$ python3 -q
>>> import numpy as np
>>> np.set_printoptions(suppress=True, linewidth=120)
>>> W0 = np.loadtxt("run9.csv", delimiter=",")
>>> W0
array([[0., 1., 1., 0., 1., 1.],
       [1., 0., 1., 0., 0., 1.],
       [1., 1., 0., 0., 1., 0.],
       [0., 0., 0., 0., 0., 0.],
       [1., 0., 1., 0., 0., 1.],
       [1., 1., 0., 0., 1., 0.]])
>>> # columns 1 and 4 are equal
>>> rng = np.random.default_rng(62)
>>> lab = rng.permutation(6)
>>> lab
array([0, 5, 4, 1, 3, 2])
>>> B = W0[lab][:, lab]
>>> round(float(np.linalg.det(B)), 3), round(float(np.linalg.det(W0[lab])), 3)
(0.0, 0.0)
>>> np.diag(B)
array([0., 0., 0., 0., 0., 0.])
>>> np.round(np.sort(np.abs(np.linalg.eigvals(B))), 3) + 0
array([0.   , 0.   , 0.   , 1.236, 2.   , 3.236])
>>> np.trace(B)
np.float64(0.0)
>>> W0.sum(axis=1)
array([4., 3., 3., 0., 3., 3.])
>>> np.abs(W0).max()
np.float64(1.0)
>>> W0[:, 6]
Traceback (most recent call last):
  File "<python-input-15>", line 1, in <module>
    W0[:, 6]
    ~~^^^^^^
IndexError: index 6 is out of bounds for axis 1 with size 6
>>> np.argsort(-np.linalg.norm(W0, axis=0).round(6), kind="stable")[:3]
array([0, 1, 2])
>>> round(np.linalg.norm(W0, 2) / np.linalg.norm(W0), 3)
np.float64(0.809)
>>> np.linalg.cond(W0) > 100
np.True_
>>> Uu, sig, vt = np.linalg.svd(W0)
>>> V = vt[:(sig > 1e-8).sum()]
>>> x = W0[5] + 5 * W0[4] + rng.integers(2) * np.eye(6)[3]
>>> x
array([6., 1., 5., 0., 1., 5.])
>>> np.round(V.T @ V, 3) + 0
array([[1. , 0. , 0. , 0. , 0. , 0. ],
       [0. , 0.5, 0. , 0. , 0.5, 0. ],
       [0. , 0. , 0.5, 0. , 0. , 0.5],
       [0. , 0. , 0. , 0. , 0. , 0. ],
       [0. , 0.5, 0. , 0. , 0.5, 0. ],
       [0. , 0. , 0.5, 0. , 0. , 0.5]])
>>> np.round(np.diag(V.T @ V), 3)
array([1. , 0.5, 0.5, 0. , 0.5, 0.5])
>>> X = np.array([[0, 2, 0, 2, 0, 2],
...     [0, 1, 0, 1, 0, 1],
...     [2, 2, 2, 2, 2, 2],
...     [0, 2, 0, 2, 0, 2],
...     [0, 1, 0, 1, 0, 1],
...     [2, 2, 2, 2, 2, 2]])
>>> np.argsort(-np.linalg.norm(X, axis=0).round(6), kind="stable")[:3]
array([1, 3, 5])
>>> np.linalg.cond(X) > 100
np.True_
>>> x = np.array([5, 2, 0, 9, 5, -2])
>>> h = np.maximum(X @ x, 0)
>>> np.maximum(X @ (3 * x), 0)
array([ 54,  27, 114,  54,  27, 114])
>>> X.T @ h
array([152, 242, 152, 242, 152, 242])
>>> X * (h > 1e-9)[:, None]
array([[0, 2, 0, 2, 0, 2],
       [0, 1, 0, 1, 0, 1],
       [2, 2, 2, 2, 2, 2],
       [0, 2, 0, 2, 0, 2],
       [0, 1, 0, 1, 0, 1],
       [2, 2, 2, 2, 2, 2]])
>>> np.round(np.tanh(X @ x), 3)
array([1., 1., 1., 1., 1., 1.])
>>> np.maximum(X @ x, 0) - np.maximum(-X @ x, 0)
array([18,  9, 38, 18,  9, 38])
>>> np.round(X @ np.linalg.pinv(X) @ X, 3) + 0
array([[0., 2., 0., 2., 0., 2.],
       [0., 1., 0., 1., 0., 1.],
       [2., 2., 2., 2., 2., 2.],
       [0., 2., 0., 2., 0., 2.],
       [0., 1., 0., 1., 0., 1.],
       [2., 2., 2., 2., 2., 2.]])
>>> np.unique(X.round(6), axis=0).shape
(3, 6)
>>> np.diff(X, axis=0)
array([[ 0, -1,  0, -1,  0, -1],
       [ 2,  1,  2,  1,  2,  1],
       [-2,  0, -2,  0, -2,  0],
       [ 0, -1,  0, -1,  0, -1],
       [ 2,  1,  2,  1,  2,  1]])
>>> X.sum(axis=1)
array([ 6,  3, 12,  6,  3, 12])
>>> np.unravel_index(np.abs(X).argmax(), X.shape)
(np.int64(0), np.int64(1))
>>> np.round(X.mean(axis=0), 3)
array([0.667, 1.667, 0.667, 1.667, 0.667, 1.667])
>>> np.abs(X).max()
np.int64(2)
>>> r = np.linalg.matrix_rank(X)
>>> r
np.int64(2)
>>> null = np.linalg.svd(X)[2][r:].T
>>> np.linalg.matrix_rank(X.T @ X), np.linalg.matrix_rank(X @ X.T)
(np.int64(2), np.int64(2))
>>> [int(np.linalg.matrix_rank(np.delete(X, i, axis=0))) for i in range(6)]
[2, 2, 2, 2, 2, 2]
